$ python -q
>>> import numpy as np
>>> np.set_printoptions(precision=3, suppress=True, linewidth=140, floatmode="fixed")
>>> tidy = lambda a: np.round(a, 3) + 0
>>> K = np.array([[0, -3, -2, 0], [1, -2, -1, 1], [5, 2, 3, 5], [6, 3, 4, 6]])
>>> K
array([[ 0, -3, -2,  0],
       [ 1, -2, -1,  1],
       [ 5,  2,  3,  5],
       [ 6,  3,  4,  6]])
>>> tidy(np.linalg.norm(K) ** 2 / np.linalg.norm(K, 2) ** 2)
np.float64(1.106)
>>> tidy(np.linalg.norm(K, axis=1))
array([3.606, 2.646, 7.937, 9.849])
>>> K[3] @ K[0]
np.int64(-17)
>>> tidy(np.linalg.norm(K, "nuc"))
np.float64(16.911)
>>> tidy(np.linalg.norm(K[3], 1)), tidy(np.linalg.norm(K[3], np.inf))
(np.float64(19.0), np.float64(6.0))
>>> r = np.linalg.matrix_rank(K)
>>> r
np.int64(2)
>>> ns = np.linalg.svd(K)[2][r:].T
>>> [int(np.linalg.matrix_rank(K[:, :j + 1])) for j in range(4)]
[1, 2, 2, 2]
>>> np.linalg.matrix_rank(K.T @ K), np.linalg.matrix_rank(K @ K.T)
(np.int64(2), np.int64(2))
>>> feats = np.load("sample9.npy")
>>> feats
array([[ 8,  0, 13],
       [ 4,  0, 20],
       [12,  0, 21],
       [ 0, 28,  0],
       [ 0,  4,  0],
       [ 0, 10,  0],
       [ 0, 19,  0],
       [ 8,  0,  8],
       [ 0, 31,  0],
       [10,  0,  0],
       [ 0,  4,  0],
       [ 0, 31,  0],
       [ 8,  0,  3],
       [ 4,  0,  0],
       [ 0, 32,  0],
       [ 6,  0, 19],
       [ 0, 20,  0],
       [ 0,  0, 27],
       [ 0, 14,  0],
       [ 4,  0, 20],
       [14,  0, 15],
       [ 0,  7,  0],
       [14,  0,  5],
       [ 0, 14,  0],
       [ 8,  0,  3],
       [ 0, 17,  0],
       [ 8,  0,  8]])
>>> # row 10 repeats row 4
>>> x = np.array([8, -8, 5])
>>> target = feats @ x
>>> tidy(np.linalg.lstsq(feats, target)[0])
array([ 8.000, -8.000,  5.000])
>>> try:
...     np.linalg.solve(feats, target)
... except np.linalg.LinAlgError as e:
...     print(e)
... 
Last 2 dimensions of the array must be square
>>> target
array([ 129,  132,  201, -224,  -32,  -80, -152,  104, -248,   80,  -32, -248,   79,   32, -256,  143, -160,  135, -112,  132,  187,  -56,
        137, -112,   79, -136,  104])
>>> rng = np.random.default_rng(145)
>>> target = target + 0.02 * rng.normal(size=27)
>>> tidy(target)
array([ 128.972,  132.004,  200.958, -224.015,  -32.002,  -80.010, -151.998,  104.003, -248.004,   80.005,  -31.987, -248.019,   78.989,
         31.998, -256.000,  143.001, -159.999,  134.982, -112.017,  132.005,  187.008,  -55.981,  137.039, -111.991,   78.967, -136.037,
        104.008])
>>> coef, *_ = np.linalg.lstsq(feats, target)
>>> [round(float(np.linalg.norm(np.linalg.solve(feats.T @ feats + lam * np.eye(3), feats.T @ target))), 2) for lam in (0, 1, 10, 100)]
[12.37, 12.36, 12.31, 11.81]
>>> tidy(np.linalg.norm(target - feats @ coef))
np.float64(0.087)
>>> tidy(coef)
array([ 8.000, -8.000,  4.999])
>>> tidy(feats.T @ (target - feats @ coef))
array([0.000, 0.000, 0.000])
